$ python -q
>>> import numpy as np
>>> np.set_printoptions(precision=1, suppress=True, linewidth=140)
>>> B = np.array([[2, 2], [0, 2]])
>>> basis = np.array([[-2, 1, -2, -3, -3, -1, 0, 3],
...     [-3, 3, 1, -3, -2, -1, -3, -2],
...     [3, -2, 3, 0, -2, -3, -3, 0],
...     [2, 1, 2, -3, 3, 1, -3, 1],
...     [0, 1, -3, -2, 3, -2, -3, -2],
...     [-2, 0, 3, -1, 2, 2, 2, 1],
...     [2, 1, 0, -1, 1, 3, 0, 0],
...     [-3, -3, 2, -3, 2, 0, 2, -3]])
>>> arr = np.block([[B, np.zeros((2, 8))], [np.zeros((8, 2)), basis]])
>>> arr
array([[ 2.,  2.,  0.,  0.,  0.,  0.,  0.,  0.,  0.,  0.],
       [ 0.,  2.,  0.,  0.,  0.,  0.,  0.,  0.,  0.,  0.],
       [ 0.,  0., -2.,  1., -2., -3., -3., -1.,  0.,  3.],
       [ 0.,  0., -3.,  3.,  1., -3., -2., -1., -3., -2.],
       [ 0.,  0.,  3., -2.,  3.,  0., -2., -3., -3.,  0.],
       [ 0.,  0.,  2.,  1.,  2., -3.,  3.,  1., -3.,  1.],
       [ 0.,  0.,  0.,  1., -3., -2.,  3., -2., -3., -2.],
       [ 0.,  0., -2.,  0.,  3., -1.,  2.,  2.,  2.,  1.],
       [ 0.,  0.,  2.,  1.,  0., -1.,  1.,  3.,  0.,  0.],
       [ 0.,  0., -3., -3.,  2., -3.,  2.,  0.,  2., -3.]])
>>> # 2 blocks once reordered
>>> rng = np.random.default_rng(7926)
>>> B = arr + rng.integers(-2, 3, (10, 9)) @ rng.integers(-2, 3, (9, 10))
>>> print(B)
[[  7.   2.   4.   2.  -4.   3.   2.   4.   2.   0.]
 [ 12.   5.  14.  -2.  -1.  -3.   3.   5.  -9.  10.]
 [ -2.  -6. -17.  13.   1.  10.   1.  -6. -11.  12.]
 [  6.  -3.   8.   2. -13.  -4.  -5.   5.   4.  -5.]
 [ -1.  -3.   4.  -5.  -3.   0.  -7.  -4.  -2.  -5.]
 [  1.  -6.   0.   9.   7.   2.  -1.   4. -10.  -5.]
 [  2.   5.  -3.   9.  -6.  -3.  19.  -4.   2.   8.]
 [  5.   8.   2.  -9.   6.   1.   1.   4.   2.   6.]
 [ -1. -13.  -2.   9.  -2.   7.  -6.   3. -12.  -2.]
 [  3.   8.   2. -10.   1.  -6.   0.   2.   6.  -1.]]
>>> np.linalg.matrix_rank(B - arr, tol=1e-8)
np.int64(9)
>>> np.round(np.linalg.svd(B - arr, compute_uv=False), 1) + 0
array([41. , 29.2, 24.9, 20.2, 11. ,  8.7,  2.6,  2.1,  0.5,  0. ])
>>> print(np.abs(B - arr).sum(axis=1))
[26. 62. 80. 55. 26. 47. 55. 39. 57. 37.]
>>> feats = np.loadtxt("block12.csv", delimiter=",")
>>> feats
array([[ 0.,  2.,  3.,  0., -1.,  3.,  2.,  0.,  0.,  3.,  3.,  3., -1.,  2.],
       [-4., -2., -1., -4., -5., -1., -2., -4., -4., -1., -1., -1., -5., -2.],
       [ 1.,  3.,  4.,  1.,  0.,  4.,  3.,  1.,  1.,  4.,  4.,  4.,  0.,  3.],
       [-2.,  0.,  1., -2., -3.,  1.,  0., -2., -2.,  1.,  1.,  1., -3.,  0.],
       [-2.,  0.,  1., -2., -3.,  1.,  0., -2., -2.,  1.,  1.,  1., -3.,  0.],
       [-3., -1.,  0., -3., -4.,  0., -1., -3., -3.,  0.,  0.,  0., -4., -1.],
       [ 1.,  3.,  4.,  1.,  0.,  4.,  3.,  1.,  1.,  4.,  4.,  4.,  0.,  3.],
       [-2.,  0.,  1., -2., -3.,  1.,  0., -2., -2.,  1.,  1.,  1., -3.,  0.],
       [ 2.,  4.,  5.,  2.,  1.,  5.,  4.,  2.,  2.,  5.,  5.,  5.,  1.,  4.],
       [ 0.,  2.,  3.,  0., -1.,  3.,  2.,  0.,  0.,  3.,  3.,  3., -1.,  2.],
       [ 2.,  4.,  5.,  2.,  1.,  5.,  4.,  2.,  2.,  5.,  5.,  5.,  1.,  4.],
       [ 0.,  2.,  3.,  0., -1.,  3.,  2.,  0.,  0.,  3.,  3.,  3., -1.,  2.],
       [-2.,  0.,  1., -2., -3.,  1.,  0., -2., -2.,  1.,  1.,  1., -3.,  0.],
       [ 1.,  3.,  4.,  1.,  0.,  4.,  3.,  1.,  1.,  4.,  4.,  4.,  0.,  3.],
       [-4., -2., -1., -4., -5., -1., -2., -4., -4., -1., -1., -1., -5., -2.]])
>>> rank = np.linalg.matrix_rank(feats)
>>> print(rank)
2
>>> ns = np.linalg.svd(feats)[2][rank:].T
>>> ns.shape
(14, 12)
>>> [int(np.linalg.matrix_rank(feats[:, :j + 1])) for j in range(14)]
[1, 2, 2, 2, 2, 2, 2, 2, 2, 2, 2, 2, 2, 2]
>>> np.round(np.trace(np.linalg.pinv(feats) @ feats), 1)
np.float64(2.0)
>>> print(np.allclose(feats[:-1].T @ np.linalg.lstsq(feats[:-1].T, feats[-1])[0], feats[-1]))
True
>>> np.abs(np.diag(np.linalg.qr(feats)[1])) > 1e-9
array([ True,  True, False, False, False, False, False, False, False, False, False, False, False, False])
>>> print(round(float(np.linalg.norm(feats, 2) / np.linalg.norm(feats)), 1))
0.8
>>> np.linalg.matrix_rank(feats, rtol=0.1)
np.int64(2)
>>> [round(float(x), 1) for x in np.linalg.svd(feats, compute_uv=False)[:3]]
[30.9, 20.7, 0.0]
>>> left, sigma, Vt = np.linalg.svd(feats)
>>> V = Vt[:(sigma > 1e-8).sum()]
>>> vec = feats[6] + -2 * feats[7] + rng.integers(2) * np.eye(14)[7]
>>> vec
array([5., 3., 2., 5., 6., 2., 3., 5., 5., 2., 2., 2., 6., 3.])
>>> np.diag(V.T @ V)
array([0.1, 0.1, 0.2, 0.1, 0.2, 0.2, 0.1, 0.1, 0.1, 0.2, 0.2, 0.2, 0.2, 0.1])
>>> np.allclose(V.T @ V @ vec, vec)
True
>>> np.linalg.matrix_rank(np.vstack([feats, vec]))
np.int64(2)
>>> W0 = np.loadtxt("a.csv", delimiter=",")
>>> print(W0)
[[-3.  -5.   5.   0.  -2.  -1.   0.1]
 [-3.  -5.   5.   0.1 -2.  -1.1  0. ]
 [-3.2 -5.   5.1  0.  -1.9 -1.   0. ]
 [-3.1 -4.9  5.1  0.2 -2.  -1.   0. ]
 [-2.9 -5.   5.  -0.2 -2.  -0.9  0. ]
 [-2.9 -5.1  5.1 -0.1 -1.9 -1.1 -0.2]
 [-3.2 -5.   4.8 -0.2 -2.1 -0.6 -0.2]
 [-3.  -5.1  5.   0.1 -2.2 -1.  -0.1]
 [-2.9 -5.2  4.9 -0.2 -2.1 -1.1  0. ]
 [-3.  -5.   5.1  0.2 -2.  -0.8  0. ]
 [-2.9 -5.   5.2  0.  -2.  -1.  -0.2]
 [-3.  -5.   5.   0.  -2.  -0.9  0.1]
 [ 2.1 -0.1  1.9  2.  -2.  -5.  -1.1]
 [ 2.2  0.2  2.1  2.1 -1.8 -4.9 -0.9]
 [ 1.8  0.2  2.   2.  -1.8 -4.9 -1. ]
 [ 2.   0.1  2.2  1.9 -2.  -5.1 -0.9]
 [ 2.   0.   1.9  2.1 -1.8 -5.1 -1. ]
 [ 2.   0.   2.1  1.9 -2.  -5.1 -1.1]
 [ 2.   0.   2.2  2.  -2.1 -4.9 -1. ]
 [ 2.1  0.   2.1  2.  -2.  -5.1 -1. ]
 [ 1.9  0.   2.1  1.9 -2.  -5.  -1.1]
 [ 2.2  0.   1.9  2.1 -2.  -5.  -1.2]
 [ 1.9 -0.1  2.1  1.8 -1.9 -4.9 -1. ]
 [ 2.   0.   2.   1.9 -2.1 -4.9 -1.2]
 [-4.9  5.  -1.8 -3.1  0.  -5.  -4.1]
 [-5.1  4.9 -2.  -3.1  0.1 -5.1 -4. ]
 [-5.   4.8 -1.9 -2.9  0.2 -4.9 -4. ]
 [-5.   5.1 -1.9 -3.1  0.1 -5.  -3.9]
 [-4.8  4.9 -2.  -2.9  0.  -4.8 -3.8]
 [-5.   5.1 -2.1 -3.   0.1 -5.1 -4. ]
 [-5.   5.  -2.  -2.8 -0.1 -5.  -4.1]
 [-5.   4.9 -1.9 -3.  -0.2 -5.  -4. ]
 [-4.9  4.9 -2.1 -2.8 -0.1 -5.1 -4.1]
 [-5.1  5.  -2.  -3.1  0.  -5.1 -4. ]
 [-5.   4.9 -2.1 -3.1  0.1 -5.  -4.1]
 [-5.1  4.8 -1.9 -3.1  0.  -5.  -4.2]]
>>> cen = (W0 - W0.mean(axis=0)) / W0.std(axis=0)
>>> cen.std(axis=0)
array([1., 1., 1., 1., 1., 1., 1.])
>>> c = np.linalg.lstsq(np.delete(cen, 1, axis=1), cen[:, 1])[0]
>>> np.abs(c).argmax()
np.int64(1)
>>> B = np.c_[W0[:, :2] @ np.array([[-1, 2], [1, -1]]), np.array([2, 2, 1, 1, 2, 2, 0, 2, 1, 1, 1, 0, 0, 2, 2, 1, 1, 1, 0, 2, 1, 1, 1, 1, 2, 0, 2, 1, 1, 1, 2, 0, 0, 2, 0, 0])]
>>> B
array([[ -2. ,  -1. ,   2. ],
       [ -2. ,  -1. ,   2. ],
       [ -1.8,  -1.4,   1. ],
       [ -1.8,  -1.3,   1. ],
       [ -2.1,  -0.8,   2. ],
       [ -2.2,  -0.7,   2. ],
       [ -1.8,  -1.4,   0. ],
       [ -2.1,  -0.9,   2. ],
       [ -2.3,  -0.6,   1. ],
       [ -2. ,  -1. ,   1. ],
       [ -2.1,  -0.8,   1. ],
       [ -2. ,  -1. ,   0. ],
       [ -2.2,   4.3,   0. ],
       [ -2. ,   4.2,   2. ],
       [ -1.6,   3.4,   2. ],
       [ -1.9,   3.9,   1. ],
       [ -2. ,   4. ,   1. ],
       [ -2. ,   4. ,   1. ],
       [ -2. ,   4. ,   0. ],
       [ -2.1,   4.2,   2. ],
       [ -1.9,   3.8,   1. ],
       [ -2.2,   4.4,   1. ],
       [ -2. ,   3.9,   1. ],
       [ -2. ,   4. ,   1. ],
       [  9.9, -14.8,   2. ],
       [ 10. , -15.1,   0. ],
       [  9.8, -14.8,   2. ],
       [ 10.1, -15.1,   1. ],
       [  9.7, -14.5,   1. ],
       [ 10.1, -15.1,   1. ],
       [ 10. , -15. ,   2. ],
       [  9.9, -14.9,   0. ],
       [  9.8, -14.7,   0. ],
       [ 10.1, -15.2,   2. ],
       [  9.9, -14.9,   0. ],
       [  9.9, -15. ,   0. ]])
>>> print(np.round(np.linalg.norm(B - W0 @ np.linalg.lstsq(W0, B)[0], axis=0), 1) + 0)
[0.  0.  4.1]
>>> np.linalg.matrix_rank(np.c_[W0, B])
np.int64(8)
>>> cen = W0 - W0.mean(axis=0)
>>> V = np.linalg.svd(cen)[2][:3]
>>> B = cen - cen @ V.T @ V
>>> np.round(np.cov(cen @ V.T, rowvar=False), 1) + 0
array([[34.8,  0. ,  0. ],
       [ 0. , 11.5,  0. ],
       [ 0. ,  0. ,  0. ]])
>>> print(np.linalg.norm(B, axis=1).round(6).argmax())
6
>>> np.diag(V.T @ V)
array([0.7, 0.7, 0.3, 0.3, 0.3, 0.2, 0.4])
>>> round(np.linalg.norm(B) / np.linalg.norm(cen), 1)
np.float64(0.0)
>>> dist = np.linalg.norm(W0[:, None] - W0[None], axis=-1)
>>> np.flatnonzero(dist[33] < dist.mean() / 2)
array([24, 25, 26, 27, 28, 29, 30, 31, 32, 33, 34, 35])
>>> dist[:5, :5]
array([[0. , 0.2, 0.3, 0.3, 0.3],
       [0.2, 0. , 0.3, 0.2, 0.4],
       [0.3, 0.3, 0. , 0.3, 0.4],
       [0.3, 0.2, 0.3, 0. , 0.5],
       [0.3, 0.4, 0.4, 0.5, 0. ]])
>>> dist.mean(axis=1).argmax()
np.int64(29)
>>> dist[33].round(6).argsort(kind="stable")[:4]
array([33, 25, 29, 27])
>>> np.linalg.norm(W0 - W0.mean(axis=0), axis=1)
array([6.9, 6.8, 6.9, 6.9, 6.9, 6.9, 6.9, 6.9, 6.9, 7. , 6.9, 6.9, 5. , 5.1, 4.7, 4.9, 5. , 4.9, 4.9, 5. , 4.8, 5.1, 4.7, 4.8, 7.9, 8. ,
       7.8, 8. , 7.7, 8.1, 7.9, 7.8, 7.9, 8.1, 8.1, 8. ])
>>> np.linalg.matrix_rank(dist ** 2)
np.int64(9)
>>> P = W0 @ np.linalg.solve(W0.T @ W0, W0.T)
>>> np.round(P @ W0[:, 6], 1) + 0
array([ 0.1,  0. ,  0. ,  0. ,  0. , -0.2, -0.2, -0.1,  0. ,  0. , -0.2,  0.1, -1.1, -0.9, -1. , -0.9, -1. , -1.1, -1. , -1. , -1.1, -1.2,
       -1. , -1.2, -4.1, -4. , -4. , -3.9, -3.8, -4. , -4.1, -4. , -4.1, -4. , -4.1, -4.2])
>>> np.round(np.linalg.eigvalsh(P), 1) + 0
array([0., 0., 0., 0., 0., 0., 0., 0., 0., 0., 0., 0., 0., 0., 0., 0., 0., 0., 0., 0., 0., 0., 0., 0., 0., 0., 0., 0., 0., 1., 1., 1., 1.,
       1., 1., 1.])
>>> m1 = np.load("mat.npy")
>>> print(m1.round(1) + 0)
[[ 66.7  -3.  -49.   18.9 -88.9 -52.4  -1.2  25.9 -20.2  36.8 -31. ]
 [ 56.5  -1.2 -41.7  14.3 -75.9 -43.4  -3.1  24.1 -15.2  30.6 -26.3]
 [ 56.1  -1.1 -41.4  14.1 -75.4 -43.   -3.2  24.  -15.   30.4 -26.1]
 [ 53.4  -0.6 -39.4  12.9 -71.9 -40.6  -3.6  23.5 -13.7  28.7 -24.8]
 [ 40.7   1.2 -30.4   7.6 -55.6 -29.6  -5.4  20.8  -8.   21.1 -19. ]
 [ 38.2   1.6 -28.5   6.6 -52.3 -27.3  -5.7  20.1  -6.9  19.6 -17.8]
 [ 32.8   2.2 -24.7   4.5 -45.2 -22.7  -6.1  18.7  -4.7  16.4 -15.3]
 [ 31.3   2.3 -23.6   4.  -43.2 -21.4  -6.2  18.2  -4.2  15.5 -14.6]
 [ 30.8   2.4 -23.3   3.8 -42.6 -21.   -6.3  18.1  -4.   15.2 -14.4]
 [ 20.8   3.  -16.1   0.5 -29.  -12.6  -6.4  14.6  -0.5   9.3  -9.7]
 [ 14.8   3.  -11.9  -1.  -20.7  -7.8  -6.   11.9   1.    5.9  -6.9]
 [  4.9   1.7  -4.6  -1.8  -6.4  -1.   -3.2   5.3   1.7   0.8  -2.3]
 [  1.6   0.5  -1.7  -0.8  -1.7   0.1  -1.    1.7   0.7  -0.1  -0.7]
 [  0.9   0.2  -1.   -0.4  -0.9   0.1  -0.5   0.9   0.3  -0.1  -0.4]
 [  0.    0.    0.    0.    0.    0.    0.    0.    0.    0.    0. ]
 [ -0.1   0.    0.1   0.    0.    0.    0.    0.    0.    0.    0. ]
 [ -0.1   0.    0.1   0.    0.1   0.    0.   -0.1   0.    0.    0. ]
 [ -1.1   0.    1.3   0.3   0.8  -0.1   0.3  -0.7  -0.1   0.2   0.5]
 [ -1.2   0.    1.4   0.4   0.9  -0.2   0.3  -0.8  -0.1   0.2   0.5]
 [ -3.4   0.7   3.9   0.2   1.9  -0.1  -0.3  -1.    0.5   0.4   1.4]
 [ -4.5   1.3   5.2  -0.1   2.5   0.2  -0.9  -0.8   1.2   0.4   1.9]
 [ -5.3   1.8   6.1  -0.4   2.8   0.4  -1.4  -0.6   1.7   0.3   2.2]
 [ -8.    3.3   9.   -1.7   4.1   1.4  -3.2   0.2   3.6   0.    3.3]
 [ -8.6   3.7   9.6  -2.    4.4   1.6  -3.6   0.4   4.   -0.1   3.5]
 [ -9.6   4.3  10.6  -2.5   4.9   2.   -4.3   0.8   4.8  -0.2   3.9]
 [-10.5   4.9  11.6  -3.    5.4   2.5  -5.    1.2   5.6  -0.4   4.3]
 [-12.7   6.3  13.8  -4.3   6.6   3.6  -6.7   2.1   7.3  -0.9   5.2]
 [-25.7  14.5  26.3 -12.7  14.3  11.4 -16.8   7.9  18.6  -4.7  10.6]
 [-32.1  18.6  32.3 -17.1  18.4  15.6 -21.8  10.8  24.3  -6.8  13.3]
 [-32.3  18.7  32.5 -17.2  18.6  15.8 -22.   10.9  24.5  -6.9  13.4]
 [-45.8  27.1  44.8 -26.6  27.7  25.1 -32.4  16.9  36.5 -11.9  19.1]
 [-51.8  30.8  50.2 -30.8  31.9  29.4 -37.   19.6  41.9 -14.2  21.7]
 [-52.   31.   50.4 -31.   32.1  29.6 -37.2  19.7  42.1 -14.3  21.8]
 [-59.1  35.3  56.7 -36.   37.1  34.8 -42.6  22.8  48.4 -17.1  24.8]
 [-64.5  38.6  61.5 -39.8  41.   38.7 -46.7  25.1  53.2 -19.3  27.1]
 [-69.2  41.5  65.7 -43.2  44.5  42.3 -50.3  27.2  57.4 -21.2  29.1]
 [-75.3  45.2  71.1 -47.5  49.   46.8 -54.9  29.8  62.8 -23.8  31.7]
 [-84.6  50.8  79.3 -54.1  55.9  53.9 -61.9  33.7  71.2 -27.7  35.7]]
>>> rank = np.linalg.matrix_rank(m1)
>>> print(rank)
3
>>> ns = np.linalg.svd(m1)[2][rank:].T
>>> ns.shape
(11, 8)
>>> [int(np.linalg.matrix_rank(m1[:, :j + 1])) for j in range(11)]
[1, 2, 3, 3, 3, 3, 3, 3, 3, 3, 3]
>>> [int(np.linalg.matrix_rank(m1[:i])) for i in range(1, len(m1) + 1)]
[1, 2, 3, 3, 3, 3, 3, 3, 3, 3, 3, 3, 3, 3, 3, 3, 3, 3, 3, 3, 3, 3, 3, 3, 3, 3, 3, 3, 3, 3, 3, 3, 3, 3, 3, 3, 3, 3]
>>> np.linalg.matrix_rank(m1.T @ m1), np.linalg.matrix_rank(m1 @ m1.T)
(np.int64(3), np.int64(3))
>>> [int(np.linalg.matrix_rank(np.delete(m1, i, axis=0))) for i in range(38)]
[3, 3, 3, 3, 3, 3, 3, 3, 3, 3, 3, 3, 3, 3, 3, 3, 3, 3, 3, 3, 3, 3, 3, 3, 3, 3, 3, 3, 3, 3, 3, 3, 3, 3, 3, 3, 3, 3]
>>> np.allclose(m1 @ ns, 0)
True
